$ python -q
>>> import numpy as np
>>> from numpy import linalg as LA
>>> np.set_printoptions(precision=3, suppress=True, linewidth=140, legacy="1.25")
>>> rd = lambda a: np.round(a, 3) + 0
>>> arr = np.load("out6.npy")
>>> arr
array([[-2,  2, -2,  2, -2,  2],
       [-1,  1, -1,  1, -1,  1],
       [ 0,  0,  0,  0,  0,  0],
       [-2,  2, -2,  2, -2,  2],
       [-1,  1, -1,  1, -1,  1],
       [ 0,  0,  0,  0,  0,  0]])
>>> Uu, s, Vt = LA.svd(arr, full_matrices=False)
>>> np.cumsum(s ** 2) / np.sum(s ** 2)
array([1., 1., 1., 1., 1., 1.])
>>> rd(Vt @ Vt.T)
array([[1., 0., 0., 0., 0., 0.],
       [0., 1., 0., 0., 0., 0.],
       [0., 0., 1., 0., 0., 0.],
       [0., 0., 0., 1., 0., 0.],
       [0., 0., 0., 0., 1., 0.],
       [0., 0., 0., 0., 0., 1.]])
>>> np.abs(Uu[:, 0]).round(6).argmax()
0
>>> print(Uu.shape, s.shape, Vt.shape)
(6, 6) (6,) (6, 6)
>>> rd(Uu.T @ arr @ Vt.T)
array([[7.746, 0.   , 0.   , 0.   , 0.   , 0.   ],
       [0.   , 0.   , 0.   , 0.   , 0.   , 0.   ],
       [0.   , 0.   , 0.   , 0.   , 0.   , 0.   ],
       [0.   , 0.   , 0.   , 0.   , 0.   , 0.   ],
       [0.   , 0.   , 0.   , 0.   , 0.   , 0.   ],
       [0.   , 0.   , 0.   , 0.   , 0.   , 0.   ]])
>>> Uu, s, Vt = LA.svd(arr)
>>> np.argmax(s[:-1] / (s[1:] + 1e-6)) + 1
1
>>> rd(s)
array([7.746, 0.   , 0.   , 0.   , 0.   , 0.   ])
>>> M2 = Uu[:, :1] @ np.diag(s[:1]) @ Vt[:1]
>>> LA.matrix_rank(arr, rtol=0.05)
1
>>> rd(LA.det(arr))
0.0
>>> np.allclose(arr @ arr.T, arr.T @ arr)
False
>>> (arr - arr.T) / 2
array([[ 0. ,  1.5, -1. ,  2. , -0.5,  1. ],
       [-1.5,  0. , -0.5, -0.5, -1. ,  0.5],
       [ 1. ,  0.5,  0. ,  1. ,  0.5,  0. ],
       [-2. ,  0.5, -1. ,  0. , -1.5,  1. ],
       [ 0.5,  1. , -0.5,  1.5,  0. ,  0.5],
       [-1. , -0.5,  0. , -1. , -0.5,  0. ]])
>>> np.allclose(arr, arr.T)
False
>>> assert arr == arr.T
Traceback (most recent call last):
  File "<python-input-21>", line 1, in <module>
    assert arr == arr.T
           ^^^^^^^^^^^^
ValueError: The truth value of an array with more than one element is ambiguous. Use a.any() or a.all()
>>> rd(np.abs(LA.eigvals(arr)).max())
0.0
>>> arr.inv()
Traceback (most recent call last):
  File "<python-input-23>", line 1, in <module>
    arr.inv()
    ^^^^^^^
AttributeError: 'numpy.ndarray' object has no attribute 'inv'
>>> print(rd(np.sort(np.abs(LA.eigvals(arr)))))
[0. 0. 0. 0. 0. 0.]
>>> np.trace(arr)
0
>>> J = np.loadtxt("block1.csv", delimiter=",")
>>> J
array([[  0.101,   1.468,   0.896,   0.259,   0.055,   1.584,   0.667,  -0.083,  22.017],
       [ -0.065,   2.988,   0.035,   2.175,  -0.038,   2.464,  -0.147,  -6.171,  16.904],
       [  0.279,  11.244,   0.719,  -2.398,   0.016,   0.624,   1.303,  -2.128, -16.538],
       [ -0.062, -18.836,  -0.075,  -0.782,   0.108,   0.051,  -0.048,  -1.622,   6.474],
       [ -0.056,   8.527,  -0.408,   1.62 ,   0.054,   0.114,   0.114,  -3.67 , -16.251],
       [  0.057, -13.743,  -0.375,   0.154,   0.08 ,   0.631,  -0.134,   0.625,  -0.555],
       [ -0.012, -18.249,   0.01 ,  -1.7  ,   0.066,   1.577,   0.031,   3.975, -10.867],
       [ -0.181,  16.144,   0.19 ,  -2.308,   0.161,   0.88 ,  -0.613,  -6.184,  -8.705],
       [ -0.232,   4.501,   0.073,   0.469,   0.043,  -2.282,   0.336,  -6.368,   2.019],
       [ -0.076,  -2.   ,  -0.311,   1.876,  -0.059,  -1.397,   0.11 ,  -0.136,  18.578]])
>>> M2 = np.c_[J[:, :1] @ np.array([[1]]), np.array([-3, 2, -1, -3, 0, -3, -2, 1, -1, -2])]
>>> M2
array([[ 0.101, -3.   ],
       [-0.065,  2.   ],
       [ 0.279, -1.   ],
       [-0.062, -3.   ],
       [-0.056,  0.   ],
       [ 0.057, -3.   ],
       [-0.012, -2.   ],
       [-0.181,  1.   ],
       [-0.232, -1.   ],
       [-0.076, -2.   ]])
>>> LA.matrix_rank(M2)
2
>>> print(LA.matrix_rank(np.c_[J, M2]))
10
>>> X = np.load("run5.npy")
>>> print(X)
[[-6 -3  3 -1  1  1  0 -4]
 [-2  0  1  1 -3  2  1 -4]
 [ 0 -1 -2  1  3  3  3  0]
 [-4  0 -1  3 -1  6  5 -7]
 [-7 -5  0 -2  4  0 -2 -2]
 [ 2  3 -2  3  3  3  3 -1]
 [ 0  0  0  0  0  0  0  0]
 [-3 -3  1  1  3 -3 -2  0]
 [-1 -2 -1  1  2 -1 -1  1]
 [-3 -4 -1  5  0  2  4 -3]
 [-3 -3 -1 -1  4 -3 -3  1]
 [ 2  3 -3  5  1  4  5 -3]
 [-2  0  3  3 -4  2  2 -5]
 [-2 -1  2  0  1 -2 -1 -1]
 [-2 -2 -1  0  1  2  2 -1]
 [-1 -1  0  1  3  1 -1  0]
 [ 0  2  0  6 -2  3  5 -5]
 [ 0  0  0  0  0  0  0  0]
 [-2 -1  2  0  1 -2 -1 -1]
 [-2  0  4  1 -2  1  0 -3]
 [-4  0  2  3  0  5  4 -6]
 [ 0 -1 -2  1  3  3  3  0]
 [-3 -4 -1  5  0  2  4 -3]
 [ 0  1  1  0  1  2  0 -1]
 [-4 -1  4 -1  0 -1 -2 -3]
 [ 0  1 -1  5  3  5  6 -3]
 [ 0  0  0  0  0  0  0  0]
 [ 0  1  1  0  1  2  0 -1]
 [-1  0  0  5  2  1  2 -2]
 [-2  2  1  1  0  3  1 -4]
 [ 1 -1 -3  4  2  1  2  0]
 [-2 -1  0 -2  2 -2 -2  0]
 [-4  1  0  1  0  2  1 -6]
 [-3 -3 -1  1  4  3  1 -1]
 [ 0  0  0  0  0  0  0  0]
 [ 2  1 -1  1  2  1  1  1]
 [-4 -1  2 -3  1 -1 -3 -2]
 [ 2  1  1  3  1  1  2  0]
 [ 0  0 -1  2 -2  1  2 -2]
 [-2  2  3  3 -1  3  2 -5]
 [ 2  3 -2  3  3  3  3 -1]
 [ 0  0  0  0  0  0  0  0]]
>>> D = LA.norm(X[:, None] - X[None], axis=-1)
>>> D[27].round(6).argsort(kind="stable")[:4]
array([23, 27,  6, 17])
>>> (D + 1e9 * np.eye(42)).round(6).argmin(axis=1)
array([24, 12, 21, 20,  0, 40, 17, 10, 15, 22,  7,  5,  1, 18,  2,  8, 11,  6, 13,  1,  3,  2,  9, 27, 36, 11,  6, 23, 30, 32,  2, 13, 29,
       14,  6, 37, 24, 35,  1, 29,  5,  6])
>>> D.mean(axis=1).argmax()
4
>>> f = np.array([1, 2, 2])
>>> np.correlate(X[25], X[1], "full")
array([  0,  -4,   5, -19, -12,  -3, -28,  23,   0, -14,  10,  -3, -13, -12,   6])
